$ python3 -q
>>> import numpy as np
>>> np.set_printoptions(precision=2, suppress=True, linewidth=140)
>>> def rd(a):
...     return np.round(a, 2) + 0
... 
>>> mat = np.array([[0.0, 0.0, 2.0, 1.0, -1.0, -4.0, 4.0, 4.0],
...     [1.0, -2.0, 0.0, -2.0, 0.0, -2.0, -5.0, 2.0],
...     [2.0, 2.0, 0.0, 2.0, 1.0, -5.0, 5.0, -4.0],
...     [-1.0, 0.0, -2.0, 2.0, -1.0, -2.0, -5.0, 5.0],
...     [1.0, -1.0, 2.0, -1.0, 0.0, -4.0, -3.0, -3.0],
...     [0.0, 0.0, 0.0, 0.0, 0.0, 2.0, -2.0, 2.0],
...     [0.0, 0.0, 0.0, 0.0, 0.0, -1.0, 2.0, 2.0],
...     [0.0, 0.0, 0.0, 0.0, 0.0, -1.0, 0.0, 2.0]])
>>> vec = np.array([-1, -4, -1, 2, -4, -3, -4, 3])
>>> rhs = mat @ vec
>>> coef, lr = np.zeros(8), 1 / np.linalg.norm(mat, 2) ** 2
>>> for i in range(30):
...     coef -= lr * mat.T @ (mat @ coef - rhs)
...     if i % 10 == 0: print(i, round(np.linalg.norm(mat @ coef - rhs), 2))
... 
0 19.94
10 4.26
20 3.6
>>> rd(coef)
array([-1.04, -1.09, -0.12,  0.73, -1.42, -3.11, -4.47,  3.73])
>>> rd(np.linalg.cond(mat))
np.float64(287.26)
>>> vec = np.array([3, 1, 1, 0, -2, 2, 1, -2])
>>> rhs = mat @ vec
>>> rhs
array([ -8., -12.,   9., -22.,  -1.,  -2.,  -4.,  -6.])
>>> rd(np.linalg.solve(mat.T, mat[2]))
array([0., 0., 1., 0., 0., 0., 0., 0.])
>>> rd(np.linalg.solve(mat, rhs + mat[:, 3]))
array([ 3.,  1.,  1.,  1., -2.,  2.,  1., -2.])
>>> A2 = np.array([[2, -2],
...     [-1, 0],
...     [0, 0],
...     [-2, -3],
...     [1, -1],
...     [-2, 0],
...     [-3, 3],
...     [-3, -1]])
>>> np.einsum("ij,ij->i", mat, mat)
array([54., 42., 79., 64., 41., 12.,  9.,  5.])
>>> A2.T @ mat.T
array([[-19.,  21.,   6.,  -3.,  31.,  -4., -10.,  -4.],
       [  6., -13.,   8., -23.,  -5.,  -8.,   4.,  -2.]])
>>> np.einsum("ik,kj->ij", mat, A2)
array([[-19.,   6.],
       [ 21., -13.],
       [  6.,   8.],
       [ -3., -23.],
       [ 31.,  -5.],
       [ -4.,  -8.],
       [-10.,   4.],
       [ -4.,  -2.]])
>>> mat @ A2
array([[-19.,   6.],
       [ 21., -13.],
       [  6.,   8.],
       [ -3., -23.],
       [ 31.,  -5.],
       [ -4.,  -8.],
       [-10.,   4.],
       [ -4.,  -2.]])
